% python3 -q
>>> import numpy as np
>>> np.set_printoptions(suppress=True, linewidth=100)
>>> data = np.load("out8.npy")
>>> data
array([[2, 0, 2, 1, 2, 0, 1],
       [0, 2, 0, 2, 1, 2, 0],
       [2, 0, 2, 0, 2, 1, 2],
       [1, 2, 0, 2, 0, 2, 1],
       [2, 1, 2, 0, 2, 0, 2],
       [0, 2, 1, 2, 0, 2, 0],
       [1, 0, 2, 1, 2, 0, 2]])
>>> x = np.array([-9, -7, 3, -7, -5, 7, 3])
>>> rhs = data @ x
>>> print(rhs)
[-26 -19  -9 -20 -23 -11 -14]
>>> np.round(np.linalg.solve(data, data[:, 2]), 2)
array([ 0.,  0.,  1., -0., -0.,  0.,  0.])
>>> np.round(np.linalg.solve(data.T, data[1]), 2)
array([ 0.,  1., -0., -0., -0.,  0.,  0.])
>>> np.round(np.linalg.solve(data, 4 * rhs), 2)
array([-36., -28.,  12., -28., -20.,  28.,  12.])
>>> X = 2 * np.eye(8) + np.eye(8, k=1)
>>> X
array([[2., 1., 0., 0., 0., 0., 0., 0.],
       [0., 2., 1., 0., 0., 0., 0., 0.],
       [0., 0., 2., 1., 0., 0., 0., 0.],
       [0., 0., 0., 2., 1., 0., 0., 0.],
       [0., 0., 0., 0., 2., 1., 0., 0.],
       [0., 0., 0., 0., 0., 2., 1., 0.],
       [0., 0., 0., 0., 0., 0., 2., 1.],
       [0., 0., 0., 0., 0., 0., 0., 2.]])
>>> x = np.array([-1, 1, -2, -3, 3, -2, 2, 2])
>>> X @ np.eye(8)[2]
array([0., 1., 2., 0., 0., 0., 0., 0.])
>>> np.sign((X @ x).round(6))
array([-1.,  0., -1., -1.,  1., -1.,  1.,  1.])
>>> X * x
array([[-2.,  1., -0., -0.,  0., -0.,  0.,  0.],
       [-0.,  2., -2., -0.,  0., -0.,  0.,  0.],
       [-0.,  0., -4., -3.,  0., -0.,  0.,  0.],
       [-0.,  0., -0., -6.,  3., -0.,  0.,  0.],
       [-0.,  0., -0., -0.,  6., -2.,  0.,  0.],
       [-0.,  0., -0., -0.,  0., -4.,  2.,  0.],
       [-0.,  0., -0., -0.,  0., -0.,  4.,  2.],
       [-0.,  0., -0., -0.,  0., -0.,  0.,  4.]])
>>> X @ x
array([-1.,  0., -7., -3.,  4., -2.,  6.,  4.])
>>> print(X @ (2 * x))
[ -2.   0. -14.  -6.   8.  -4.  12.   8.]
>>> (X * x).sum(axis=1)
array([-1.,  0., -7., -3.,  4., -2.,  6.,  4.])
>>> np.einsum("ij,j->i", X, x)
array([-1.,  0., -7., -3.,  4., -2.,  6.,  4.])
>>> np.linalg.norm(X @ x) <= np.linalg.norm(X, 2) * np.linalg.norm(x) + 1e-9
np.True_
>>> x = np.array([-2, 2, -1, 1, 1, 1, 0, 2])
>>> a = np.maximum(X @ x, 0)
>>> np.maximum(X @ x, 0) - np.maximum(-X @ x, 0)
array([-2.,  3., -1.,  3.,  3.,  2.,  2.,  4.])
>>> np.maximum(X @ (3 * x), 0)
array([ 0.,  9.,  0.,  9.,  9.,  6.,  6., 12.])
>>> a
array([0., 3., 0., 3., 3., 2., 2., 4.])
>>> X * (a > 1e-9)[:, None]
array([[0., 0., 0., 0., 0., 0., 0., 0.],
       [0., 2., 1., 0., 0., 0., 0., 0.],
       [0., 0., 0., 0., 0., 0., 0., 0.],
       [0., 0., 0., 2., 1., 0., 0., 0.],
       [0., 0., 0., 0., 2., 1., 0., 0.],
       [0., 0., 0., 0., 0., 2., 1., 0.],
       [0., 0., 0., 0., 0., 0., 2., 1.],
       [0., 0., 0., 0., 0., 0., 0., 2.]])
>>> T = np.stack([X, -2 * X, X[::-1]])
>>> np.round(np.linalg.det(T), 2)
array([  256., 65536.,   256.])
>>> np.linalg.matrix_rank(T)
array([8, 8, 8])
>>> T.sum(axis=0)
array([[-2., -1.,  0.,  0.,  0.,  0.,  0.,  2.],
       [ 0., -2., -1.,  0.,  0.,  0.,  2.,  1.],
       [ 0.,  0., -2., -1.,  0.,  2.,  1.,  0.],
       [ 0.,  0.,  0., -2.,  1.,  1.,  0.,  0.],
       [ 0.,  0.,  0.,  2., -1., -1.,  0.,  0.],
       [ 0.,  0.,  2.,  1.,  0., -2., -1.,  0.],
       [ 0.,  2.,  1.,  0.,  0.,  0., -2., -1.],
       [ 2.,  1.,  0.,  0.,  0.,  0.,  0., -2.]])
>>> feats = np.load("dump.npy")
>>> feats
array([[-0.73,  0.37,  0.04,  0.89,  1.74],
       [ 2.15, -1.66, -0.57,  1.86,  1.96],
       [-2.77,  0.86, -0.27, -0.65, -0.95],
       [ 1.95, -1.47, -0.35,  2.17,  2.26],
       [-0.22, -0.1 ,  0.06, -1.98, -4.29],
       [ 0.28,  0.3 , -0.1 , -0.17,  0.11],
       [-0.21,  0.36,  0.4 , -0.73, -0.64],
       [ 5.46, -3.19, -0.42,  2.17,  0.64],
       [ 0.16,  0.48, -1.4 ,  0.  ,  0.36],
       [ 1.19, -0.04,  3.13, -0.99, -0.06],
       [-1.17,  0.78,  0.36, -1.03, -1.08],
       [ 1.76, -1.61,  0.73, -1.55, -3.24],
       [-1.89,  1.44, -0.96, -0.72, -0.72],
       [ 0.12,  0.68,  2.02, -2.02, -1.92],
       [ 1.18,  1.1 , -0.13, -1.05, -0.54],
       [-0.21, -0.81,  1.66, -0.29, -0.15],
       [ 4.71, -2.54, -1.4 ,  2.43,  2.88],
       [10.14, -5.27,  0.  ,  4.63,  5.05],
       [ 2.78, -2.71, -3.82,  2.74,  2.75],
       [ 2.61, -2.44, -1.49,  1.28, -0.88],
       [-9.51,  2.92,  0.72, -4.09, -5.76],
       [-2.08,  0.93,  2.25, -1.98, -2.  ],
       [-0.77,  0.36, -2.33,  1.49,  2.63],
       [-1.4 ,  0.35, -0.8 ,  0.15, -0.99],
       [ 0.2 , -0.83, -1.43,  1.26,  0.42]])
>>> x = np.array([2, 3, -1, -3, -3])
>>> rhs = feats @ x
>>> c, lr = np.zeros(5), 1 / np.linalg.norm(feats, 2) ** 2
>>> for i in range(6):
...     c -= lr * feats.T @ (feats @ c - rhs)
...     if i % 2 == 0: print(i, round(np.linalg.norm(feats @ c - rhs), 2))
... 
0 25.17
2 20.48
4 17.35
>>> c.round(2)
array([-0.35,  0.58,  0.56, -1.47, -2.02])
>>> W2 = feats[[21, 7]].astype(float)
>>> for _ in range(7):
...     labels = np.linalg.norm(feats[:, None] - W2, axis=-1).argmin(axis=1)
...     W2 = np.array([feats[labels == j].mean(axis=0) for j in range(2)])
... 
>>> labels
array([0, 1, 0, 1, 0, 0, 0, 1, 0, 0, 0, 0, 0, 0, 0, 0, 1, 1, 1, 1, 0, 0, 0, 0, 0])
>>> print(np.round(W2[1] - W2[0], 2))
[ 5.15 -3.17 -1.37  3.22  3.04]
>>> np.bincount(labels)
array([18,  7])
>>> W0 = np.loadtxt("run5.csv", delimiter=",")
>>> W0
array([[-0.7,  1. , -2. ,  2. ,  0. ,  0. , -1. ,  2. ,  1. ,  1. ],
       [ 2. , -1.7,  1. ,  1. ,  2. ,  1. , -2. , -2. , -1. ,  1. ],
       [ 2. , -1. , -1.7,  2. , -2. ,  0. ,  2. ,  2. ,  0. ,  2. ],
       [ 1. ,  2. ,  2. ,  1.3, -2. , -1. , -1. ,  1. ,  2. , -2. ],
       [ 1. , -1. ,  1. , -2. ,  0.3,  2. ,  0. ,  2. ,  2. ,  0. ],
       [-1. ,  0. ,  2. , -1. , -2. ,  1.3, -2. ,  1. ,  1. ,  2. ],
       [-2. , -1. , -2. ,  0. ,  1. , -1. , -1.7, -1. , -2. ,  0. ],
       [-1. ,  2. ,  1. ,  1. , -1. ,  2. ,  1. , -1.7,  0. ,  1. ],
       [-2. ,  1. ,  2. , -1. ,  1. , -1. , -2. ,  2. , -1.7, -1. ],
       [-1. ,  1. , -2. ,  2. ,  0. ,  0. , -1. ,  2. ,  1. ,  1.3]])
>>> rng = np.random.default_rng(80)
>>> labels = rng.permutation(10)
>>> other = W0[:, labels] * rng.choice([-1, 1], 10)
>>> other
array([[ 1. ,  1. , -0.7,  1. , -2. ,  0. , -1. ,  2. , -2. ,  0. ],
       [ 2. , -1.7,  2. ,  1. ,  2. ,  2. ,  1. , -1. , -1. ,  1. ],
       [-2. , -1. ,  2. ,  2. , -2. , -2. , -0. ,  1.7, -2. ,  0. ],
       [ 1. ,  2. ,  1. , -2. , -1. , -2. , -2. , -2. , -1.3, -1. ],
       [-0. , -1. ,  1. ,  0. , -2. ,  0.3, -2. , -1. ,  2. ,  2. ],
       [ 2. ,  0. , -1. ,  2. , -1. , -2. , -1. , -2. ,  1. ,  1.3],
       [ 1.7, -1. , -2. ,  0. ,  1. ,  1. ,  2. ,  2. , -0. , -1. ],
       [-1. ,  2. , -1. ,  1. ,  1.7, -1. , -0. , -1. , -1. ,  2. ],
       [ 2. ,  1. , -2. , -1. , -2. ,  1. ,  1.7, -2. ,  1. , -1. ],
       [ 1. ,  1. , -1. ,  1.3, -2. ,  0. , -1. ,  2. , -2. ,  0. ]])
>>> Uu, _, VT = np.linalg.svd(W0.T @ other)
>>> labels
array([6, 1, 0, 9, 7, 4, 8, 2, 3, 5])
>>> np.round(np.linalg.lstsq(W0, other)[0], 2) + 0
array([[ 0.,  0.,  1.,  0.,  0.,  0.,  0.,  0.,  0.,  0.],
       [ 0.,  1.,  0.,  0.,  0.,  0.,  0.,  0.,  0.,  0.],
       [ 0.,  0.,  0.,  0.,  0.,  0.,  0., -1.,  0.,  0.],
       [ 0.,  0.,  0.,  0.,  0.,  0.,  0.,  0., -1.,  0.],
       [ 0.,  0.,  0.,  0.,  0.,  1.,  0.,  0.,  0.,  0.],
       [ 0.,  0.,  0.,  0.,  0.,  0.,  0.,  0.,  0.,  1.],
       [-1.,  0.,  0.,  0.,  0.,  0.,  0.,  0.,  0.,  0.],
       [ 0.,  0.,  0.,  0., -1.,  0.,  0.,  0.,  0.,  0.],
       [ 0.,  0.,  0.,  0.,  0.,  0., -1.,  0.,  0.,  0.],
       [ 0.,  0.,  0.,  1.,  0.,  0.,  0.,  0.,  0.,  0.]])
>>> np.round(Uu @ VT, 2) + 0
array([[ 0.,  0.,  1.,  0.,  0.,  0.,  0.,  0.,  0.,  0.],
       [ 0.,  1.,  0.,  0.,  0.,  0.,  0.,  0.,  0.,  0.],
       [ 0.,  0.,  0.,  0.,  0.,  0.,  0., -1.,  0.,  0.],
       [ 0.,  0.,  0.,  0.,  0.,  0.,  0.,  0., -1.,  0.],
       [ 0.,  0.,  0.,  0.,  0.,  1.,  0.,  0.,  0.,  0.],
       [ 0.,  0.,  0.,  0.,  0.,  0.,  0.,  0.,  0.,  1.],
       [-1.,  0.,  0.,  0.,  0.,  0.,  0.,  0.,  0.,  0.],
       [ 0.,  0.,  0.,  0., -1.,  0.,  0.,  0.,  0.,  0.],
       [ 0.,  0.,  0.,  0.,  0.,  0., -1.,  0.,  0.,  0.],
       [ 0.,  0.,  0.,  1.,  0.,  0.,  0.,  0.,  0.,  0.]])
>>> O, V = np.linalg.qr(other[:, :5])[0], np.linalg.qr(other[:, 5:])[0]
>>> sigma = np.linalg.svd(O.T @ V, compute_uv=False)
>>> (sigma > 0.9).sum()
np.int64(2)
>>> np.round(np.degrees(np.arccos(sigma.clip(0, 1))), 2)
array([ 2.21, 17.16, 44.73, 71.33, 87.2 ])
>>> x = np.array([1, 3, 3, 3, 3, 0, 3, 0, 2, 0])
>>> a = np.maximum(W0 @ x, 0)
>>> W0 * (a > 1e-9)[:, None]
array([[-0.7,  1. , -2. ,  2. ,  0. ,  0. , -1. ,  2. ,  1. ,  1. ],
       [ 2. , -1.7,  1. ,  1. ,  2. ,  1. , -2. , -2. , -1. ,  1. ],
       [ 0. , -0. , -0. ,  0. , -0. ,  0. ,  0. ,  0. ,  0. ,  0. ],
       [ 1. ,  2. ,  2. ,  1.3, -2. , -1. , -1. ,  1. ,  2. , -2. ],
       [ 0. , -0. ,  0. , -0. ,  0. ,  0. ,  0. ,  0. ,  0. ,  0. ],
       [-0. ,  0. ,  0. , -0. , -0. ,  0. , -0. ,  0. ,  0. ,  0. ],
       [-0. , -0. , -0. ,  0. ,  0. , -0. , -0. , -0. , -0. ,  0. ],
       [-1. ,  2. ,  1. ,  1. , -1. ,  2. ,  1. , -1.7,  0. ,  1. ],
       [-0. ,  0. ,  0. , -0. ,  0. , -0. , -0. ,  0. , -0. , -0. ],
       [-1. ,  1. , -2. ,  2. ,  0. ,  0. , -1. ,  2. ,  1. ,  1.3]])
>>> print(np.round(np.maximum(W0 @ (3 * x), 0), 2))
[ 3.9  2.7  0.  35.7  0.   0.   0.  33.   0.   3. ]
>>> a.round(2)
array([ 1.3,  0.9,  0. , 11.9,  0. ,  0. ,  0. , 11. ,  0. ,  1. ])
>>> np.flatnonzero(a > 1e-9)
array([0, 1, 3, 7, 9])
>>> np.round(np.tanh(W0 @ x), 2)
array([ 0.86,  0.72, -0.1 ,  1.  , -0.1 , -1.  , -1.  ,  1.  , -0.98,  0.76])
>>> other = np.linalg.inv(W0)
>>> print((np.abs(other) > 1e-9).astype(int))
[[1 1 1 1 1 1 1 1 1 1]
 [1 1 1 1 1 1 1 1 1 1]
 [1 1 1 1 1 1 1 1 1 1]
 [1 1 1 1 1 1 1 1 1 1]
 [1 1 1 1 1 1 1 1 1 1]
 [1 1 1 1 1 1 1 1 1 1]
 [1 1 1 1 1 1 1 1 1 1]
 [1 1 1 1 1 1 1 1 1 1]
 [1 1 1 1 1 1 1 1 1 1]
 [1 1 1 1 1 1 1 1 1 1]]
>>> np.allclose(other, W0.T)
False
>>> np.round(np.linalg.inv(other), 2) + 0
array([[-0.7,  1. , -2. ,  2. ,  0. ,  0. , -1. ,  2. ,  1. ,  1. ],
       [ 2. , -1.7,  1. ,  1. ,  2. ,  1. , -2. , -2. , -1. ,  1. ],
       [ 2. , -1. , -1.7,  2. , -2. ,  0. ,  2. ,  2. ,  0. ,  2. ],
       [ 1. ,  2. ,  2. ,  1.3, -2. , -1. , -1. ,  1. ,  2. , -2. ],
       [ 1. , -1. ,  1. , -2. ,  0.3,  2. ,  0. ,  2. ,  2. ,  0. ],
       [-1. ,  0. ,  2. , -1. , -2. ,  1.3, -2. ,  1. ,  1. ,  2. ],
       [-2. , -1. , -2. ,  0. ,  1. , -1. , -1.7, -1. , -2. ,  0. ],
       [-1. ,  2. ,  1. ,  1. , -1. ,  2. ,  1. , -1.7,  0. ,  1. ],
       [-2. ,  1. ,  2. , -1. ,  1. , -1. , -2. ,  2. , -1.7, -1. ],
       [-1. ,  1. , -2. ,  2. ,  0. ,  0. , -1. ,  2. ,  1. ,  1.3]])
>>> print(np.round(np.linalg.cond(W0), 2))
84.79
>>> round(np.linalg.det(W0) * np.linalg.det(other), 2)
np.float64(1.0)
>>> r0, g = W0[8], W0[9]
>>> r0 @ r0
np.float64(23.89)
>>> p = (r0 @ g) / (r0 @ r0) * r0
>>> g - p
array([-1. ,  1. , -2. ,  2. ,  0. ,  0. , -1. ,  2. ,  1. ,  1.3])
>>> round(np.linalg.norm(r0 + g) ** 2 + np.linalg.norm(r0 - g) ** 2, 2)
np.float64(83.16)
>>> np.outer(r0, g)
array([[ 2.  , -2.  ,  4.  , -4.  , -0.  , -0.  ,  2.  , -4.  , -2.  , -2.6 ],
       [-1.  ,  1.  , -2.  ,  2.  ,  0.  ,  0.  , -1.  ,  2.  ,  1.  ,  1.3 ],
       [-2.  ,  2.  , -4.  ,  4.  ,  0.  ,  0.  , -2.  ,  4.  ,  2.  ,  2.6 ],
       [ 1.  , -1.  ,  2.  , -2.  , -0.  , -0.  ,  1.  , -2.  , -1.  , -1.3 ],
       [-1.  ,  1.  , -2.  ,  2.  ,  0.  ,  0.  , -1.  ,  2.  ,  1.  ,  1.3 ],
       [ 1.  , -1.  ,  2.  , -2.  , -0.  , -0.  ,  1.  , -2.  , -1.  , -1.3 ],
       [ 2.  , -2.  ,  4.  , -4.  , -0.  , -0.  ,  2.  , -4.  , -2.  , -2.6 ],
       [-2.  ,  2.  , -4.  ,  4.  ,  0.  ,  0.  , -2.  ,  4.  ,  2.  ,  2.6 ],
       [ 1.7 , -1.7 ,  3.4 , -3.4 , -0.  , -0.  ,  1.7 , -3.4 , -1.7 , -2.21],
       [ 1.  , -1.  ,  2.  , -2.  , -0.  , -0.  ,  1.  , -2.  , -1.  , -1.3 ]])
>>> M = np.load("test17.npy")
>>> M
array([[ 0.,  0.,  0., -1.,  0.],
       [ 0.,  0., -1.,  0., -1.],
       [ 0., -1.,  0.,  0., -1.],
       [-1.,  0.,  0.,  0.,  0.],
       [ 0., -1., -1.,  0.,  0.]])
>>> w, V = np.linalg.eigh(M)
>>> x = np.array([-3, 3, 2, -1, 1])
>>> np.round(V * np.maximum(w, 0) @ V.T, 2)
array([[ 0.5 ,  0.  ,  0.  , -0.5 ,  0.  ],
       [ 0.  ,  0.67, -0.33,  0.  , -0.33],
       [ 0.  , -0.33,  0.67,  0.  , -0.33],
       [-0.5 ,  0.  ,  0.  ,  0.5 ,  0.  ],
       [ 0.  , -0.33, -0.33,  0.  ,  0.67]])
>>> round(float(x @ M @ x / (x @ x)), 2), round(float(w[0]), 2), np.round(w[-1], 2)
(-1.17, -2.0, np.float64(1.0))
>>> np.abs(M).sum(axis=1).max(), np.round(np.abs(w).max(), 2)
(np.float64(2.0), np.float64(2.0))
